$ python3 -q
>>> import numpy as np
>>> np.set_printoptions(precision=2, suppress=True, linewidth=160)
>>> M2 = np.array([[2, -3, 0, -3, 3, -1, -2, -2, 3, 3, 3, -1],
...     [-3, 3, -3, 3, -1, -2, -1, 3, -1, 3, 0, 0],
...     [2, 1, -1, 2, -1, -2, 0, 1, -3, 0, 1, 0],
...     [-2, 3, -2, 2, -2, -1, -2, 0, 2, 3, -1, -1],
...     [3, 0, 0, 3, -1, -3, 1, -3, 3, -2, 2, -2],
...     [-2, -3, 2, -3, 0, 0, -1, 3, 0, -1, 1, 3],
...     [2, -2, 2, 0, -2, 3, -3, -1, 0, 3, -2, -2],
...     [-3, 2, 2, -2, 1, -1, -1, 3, -2, -2, 3, 1],
...     [-2, 1, 1, 3, -2, -1, 1, 1, 2, 3, 1, -1],
...     [3, -3, 0, -2, 0, 2, -1, -2, -1, 3, -3, -3],
...     [-1, -1, -1, -1, 0, -3, -3, 0, -1, -2, 3, -3],
...     [-3, -1, -3, 3, 3, -1, 1, 1, 1, 0, 0, -1],
...     [0, 2, 0, 0, -2, 2, 3, 1, 3, -2, -3, 2]])
>>> W0 = M2.T @ M2
>>> W0
array([[ 70, -30,  13, -14,  -4,  16,   0, -48,   5,   4, -13, -20],
       [-30,  61, -17,  38, -22, -15,  16,  23,  -2,  -6,  -3,  13],
       [ 13, -17,  37, -30,  -5,  19,  -2,  -2,  -2, -10,   3,  11],
       [-14,  38, -30,  71, -20, -23,  18,   3,  11,  12,  -6, -13],
       [ -4, -22,  -5, -20,  38,  -6,  -2,  -3,  -3,  -8,  19,   1],
       [ 16, -15,  19, -23,  -6,  48,   6,  -7,   0,  10, -41,  10],
       [  0,  16,  -2,  18,  -2,   6,  42,   2,  12, -23, -14,  20],
       [-48,  23,  -2,   3,  -3,  -7,   2,  49, -19,  -8,   7,  28],
       [  5,  -2,  -2,  11,  -3,   0,  12, -19,  52,   9,  -3,  -4],
       [  4,  -6, -10,  12,  -8,  10, -23,  -8,   9,  71, -17, -23],
       [-13,  -3,   3,  -6,  19, -41, -14,   7,  -3, -17,  57,  -3],
       [-20,  13,  11, -13,   1,  10,  20,  28,  -4, -23,  -3,  44]])
>>> # symmetric
>>> Q, Rm = np.linalg.qr(W0)
>>> round(np.trace(Q @ Q.T), 2)
np.float64(12.0)
>>> np.abs(np.diag(Rm))
array([96.7 , 62.95, 45.21, 30.66, 28.06, 45.19, 25.74, 17.61, 22.5 , 15.33,  0.83,  5.8 ])
>>> np.round(Q.T @ Q, 2) + 0
array([[1., 0., 0., 0., 0., 0., 0., 0., 0., 0., 0., 0.],
       [0., 1., 0., 0., 0., 0., 0., 0., 0., 0., 0., 0.],
       [0., 0., 1., 0., 0., 0., 0., 0., 0., 0., 0., 0.],
       [0., 0., 0., 1., 0., 0., 0., 0., 0., 0., 0., 0.],
       [0., 0., 0., 0., 1., 0., 0., 0., 0., 0., 0., 0.],
       [0., 0., 0., 0., 0., 1., 0., 0., 0., 0., 0., 0.],
       [0., 0., 0., 0., 0., 0., 1., 0., 0., 0., 0., 0.],
       [0., 0., 0., 0., 0., 0., 0., 1., 0., 0., 0., 0.],
       [0., 0., 0., 0., 0., 0., 0., 0., 1., 0., 0., 0.],
       [0., 0., 0., 0., 0., 0., 0., 0., 0., 1., 0., 0.],
       [0., 0., 0., 0., 0., 0., 0., 0., 0., 0., 1., 0.],
       [0., 0., 0., 0., 0., 0., 0., 0., 0., 0., 0., 1.]])
>>> np.allclose(Rm.T @ Rm, W0.T @ W0)
True
>>> W0.mean(axis=0)
array([-1.75,  4.67,  1.25,  3.92, -1.25,  1.42,  6.25,  2.08,  4.67,  0.92, -1.17,  5.33])
>>> np.unravel_index(np.abs(W0).argmax(), W0.shape)
(np.int64(3), np.int64(3))
>>> np.linalg.svd(W0, compute_uv=False)
array([171.43, 130.17, 108.2 ,  83.21,  51.41,  39.4 ,  19.39,  18.04,  11.22,   4.85,   2.21,   0.47])
>>> W0.sum(axis=0)
array([-21,  56,  15,  47, -15,  17,  75,  25,  56,  11, -14,  64])
>>> rng = np.random.default_rng(49573)
>>> M2 = W0 + rng.integers(-2, 3, (12, 11)) @ rng.integers(-2, 3, (11, 12))
>>> M2
array([[ 66, -38,  10, -13,  10,  22,  -1, -46,   2,  -2,  -3,  -9],
       [-40,  59,  -5,  42, -27, -15,  22,  10,  -9,  -8,  -9,  11],
       [ 12, -12,  41, -42, -14,  17,   3,   4,   0,  -9,  -4,  21],
       [-11,  37, -33,  73, -16, -29,  11,  -7,   9,   1,  -7,  -1],
       [ -9, -19, -10, -12,  42, -13, -10,  -7,  -4, -11,  19,   0],
       [  3, -13,  21, -26,   2,  53,   3,  -3,  -1,  10, -40,  11],
       [ 10,  17,  -1,  24, -14,   4,  47,   2,  13, -21,   1,  19],
       [-40,  13,   6,  -3,  -8,  -2,   3,  43, -31,  -5,  10,  24],
       [ -3,  -8,  13,  12,   8,   8,  16, -23,  52,   4,  -3,  10],
       [ 14,  -5,  -5,   5, -10,   7, -42, -13,  12,  72, -18, -17],
       [ -7,  -5,   9, -11,  12, -34, -12,   5,  -9, -14,  67, -11],
       [ -9,  14,  15, -20,  -5,   8,  19,  36,  -9, -15,  -1,  37]])
>>> np.round(np.linalg.svd(M2 - W0, compute_uv=False), 2) + 0
array([42.98, 33.49, 29.53, 27.25, 25.85, 20.4 , 13.71, 10.47,  8.  ,  4.28,  0.39,  0.  ])
>>> feats = np.loadtxt("arr.csv", delimiter=",")
>>> feats
array([[ 6.,  0.,  0.,  0.,  0.,  0.,  0.,  0.,  0.,  0.,  0.],
       [ 0.,  0.,  0., -3.,  0.,  0.,  0.,  0.,  0.,  0.,  0.],
       [ 0.,  0.,  0.,  0.,  0.,  0.,  0.,  0.,  0.,  0.,  0.],
       [ 0.,  0.,  0.,  0.,  0.,  0.,  0.,  0.,  0., -6.,  0.],
       [ 0.,  0.,  0.,  0.,  0.,  0.,  0.,  0., -1.,  0.,  0.],
       [ 0.,  0., -2.,  0.,  0.,  0.,  0.,  0.,  0.,  0.,  0.],
       [ 0.,  0.,  0.,  0.,  0., -8.,  0.,  0.,  0.,  0.,  0.],
       [ 0.,  0.,  0.,  0.,  6.,  0.,  0.,  0.,  0.,  0.,  0.],
       [ 0.,  0.,  0.,  0.,  0.,  0.,  8.,  0.,  0.,  0.,  0.],
       [ 0.,  0.,  0.,  0.,  0.,  0.,  0.,  0.,  0.,  0.,  1.],
       [ 0., -8.,  0.,  0.,  0.,  0.,  0.,  0.,  0.,  0.,  0.]])
>>> np.linalg.cond(feats) > 100
np.True_
>>> [round(float(x), 2) for x in np.linalg.svd(feats, compute_uv=False)[:3]]
[8.0, 8.0, 8.0]
>>> np.argsort(-np.linalg.norm(feats, axis=0).round(6), kind="stable")[:3]
array([1, 5, 6])
>>> K = np.loadtxt("dump.csv", delimiter=",")
>>> K
array([[ 0.,  0.,  0.,  0.,  0.,  0.,  0.,  0.,  4.],
       [ 0.,  0.,  0.,  0.,  0., -4.,  0.,  0.,  0.],
       [ 0.,  0.,  0.,  0.,  0.,  0.,  0., -2.,  0.],
       [ 0.,  0.,  4.,  0.,  0.,  0.,  0.,  0.,  0.],
       [ 0.,  0.,  0.,  0.,  0.,  0., -3.,  0.,  0.],
       [ 0.,  0.,  0.,  0.,  4.,  0.,  0.,  0.,  0.],
       [ 0.,  0.,  0., -3.,  0.,  0.,  0.,  0.,  0.],
       [ 0.,  3.,  0.,  0.,  0.,  0.,  0.,  0.,  0.],
       [-4.,  0.,  0.,  0.,  0.,  0.,  0.,  0.,  0.]])
>>> # splits into 2 blocks
>>> (K + K.T) / 2
array([[ 0. ,  0. ,  0. ,  0. ,  0. ,  0. ,  0. ,  0. ,  0. ],
       [ 0. ,  0. ,  0. ,  0. ,  0. , -2. ,  0. ,  1.5,  0. ],
       [ 0. ,  0. ,  0. ,  2. ,  0. ,  0. ,  0. , -1. ,  0. ],
       [ 0. ,  0. ,  2. ,  0. ,  0. ,  0. , -1.5,  0. ,  0. ],
       [ 0. ,  0. ,  0. ,  0. ,  0. ,  2. , -1.5,  0. ,  0. ],
       [ 0. , -2. ,  0. ,  0. ,  2. ,  0. ,  0. ,  0. ,  0. ],
       [ 0. ,  0. ,  0. , -1.5, -1.5,  0. ,  0. ,  0. ,  0. ],
       [ 0. ,  1.5, -1. ,  0. ,  0. ,  0. ,  0. ,  0. ,  0. ],
       [ 0. ,  0. ,  0. ,  0. ,  0. ,  0. ,  0. ,  0. ,  0. ]])
>>> (K - K.T) / 2
array([[ 0. ,  0. ,  0. ,  0. ,  0. ,  0. ,  0. ,  0. ,  4. ],
       [ 0. ,  0. ,  0. ,  0. ,  0. , -2. ,  0. , -1.5,  0. ],
       [ 0. ,  0. ,  0. , -2. ,  0. ,  0. ,  0. , -1. ,  0. ],
       [ 0. ,  0. ,  2. ,  0. ,  0. ,  0. ,  1.5,  0. ,  0. ],
       [ 0. ,  0. ,  0. ,  0. ,  0. , -2. , -1.5,  0. ,  0. ],
       [ 0. ,  2. ,  0. ,  0. ,  2. ,  0. ,  0. ,  0. ,  0. ],
       [ 0. ,  0. ,  0. , -1.5,  1.5,  0. ,  0. ,  0. ,  0. ],
       [ 0. ,  1.5,  1. ,  0. ,  0. ,  0. ,  0. ,  0. ,  0. ],
       [-4. ,  0. ,  0. ,  0. ,  0. ,  0. ,  0. ,  0. ,  0. ]])
>>> np.sort(np.abs(np.linalg.eigvals(K)))
array([3.2, 3.2, 3.2, 3.2, 3.2, 3.2, 3.2, 4. , 4. ])
>>> round(np.linalg.det(K), 2)
np.float64(55296.0)
>>> np.linalg.matrix_power(K, 3)
array([[  0.,   0.,   0.,   0.,   0.,   0.,   0.,   0., -64.],
       [  0.,   0.,   0.,   0.,   0.,   0.,  48.,   0.,   0.],
       [  0.,   0.,   0.,   0.,   0.,  24.,   0.,   0.,   0.],
       [  0., -24.,   0.,   0.,   0.,   0.,   0.,   0.,   0.],
       [  0.,   0.,  36.,   0.,   0.,   0.,   0.,   0.,   0.],
       [  0.,   0.,   0.,  36.,   0.,   0.,   0.,   0.,   0.],
       [  0.,   0.,   0.,   0.,   0.,   0.,   0.,  24.,   0.],
       [  0.,   0.,   0.,   0., -48.,   0.,   0.,   0.,   0.],
       [ 64.,   0.,   0.,   0.,   0.,   0.,   0.,   0.,   0.]])
>>> (np.linalg.matrix_power((K != 0) + (K.T != 0) + np.eye(9), 9) > 0).astype(int)
array([[1, 0, 0, 0, 0, 0, 0, 0, 1],
       [0, 1, 1, 1, 1, 1, 1, 1, 0],
       [0, 1, 1, 1, 1, 1, 1, 1, 0],
       [0, 1, 1, 1, 1, 1, 1, 1, 0],
       [0, 1, 1, 1, 1, 1, 1, 1, 0],
       [0, 1, 1, 1, 1, 1, 1, 1, 0],
       [0, 1, 1, 1, 1, 1, 1, 1, 0],
       [0, 1, 1, 1, 1, 1, 1, 1, 0],
       [1, 0, 0, 0, 0, 0, 0, 0, 1]])
>>> round(float(np.linalg.det(K)), 2)
55296.0
>>> np.flatnonzero(np.linalg.matrix_power((K != 0) + (K.T != 0) + np.eye(9), 9)[5])
array([1, 2, 3, 4, 5, 6, 7])
>>> K @ K
array([[-16.,   0.,   0.,   0.,   0.,   0.,   0.,   0.,   0.],
       [  0.,   0.,   0.,   0., -16.,   0.,   0.,   0.,   0.],
       [  0.,  -6.,   0.,   0.,   0.,   0.,   0.,   0.,   0.],
       [  0.,   0.,   0.,   0.,   0.,   0.,   0.,  -8.,   0.],
       [  0.,   0.,   0.,   9.,   0.,   0.,   0.,   0.,   0.],
       [  0.,   0.,   0.,   0.,   0.,   0., -12.,   0.,   0.],
       [  0.,   0., -12.,   0.,   0.,   0.,   0.,   0.,   0.],
       [  0.,   0.,   0.,   0.,   0., -12.,   0.,   0.,   0.],
       [  0.,   0.,   0.,   0.,   0.,   0.,   0.,   0., -16.]])
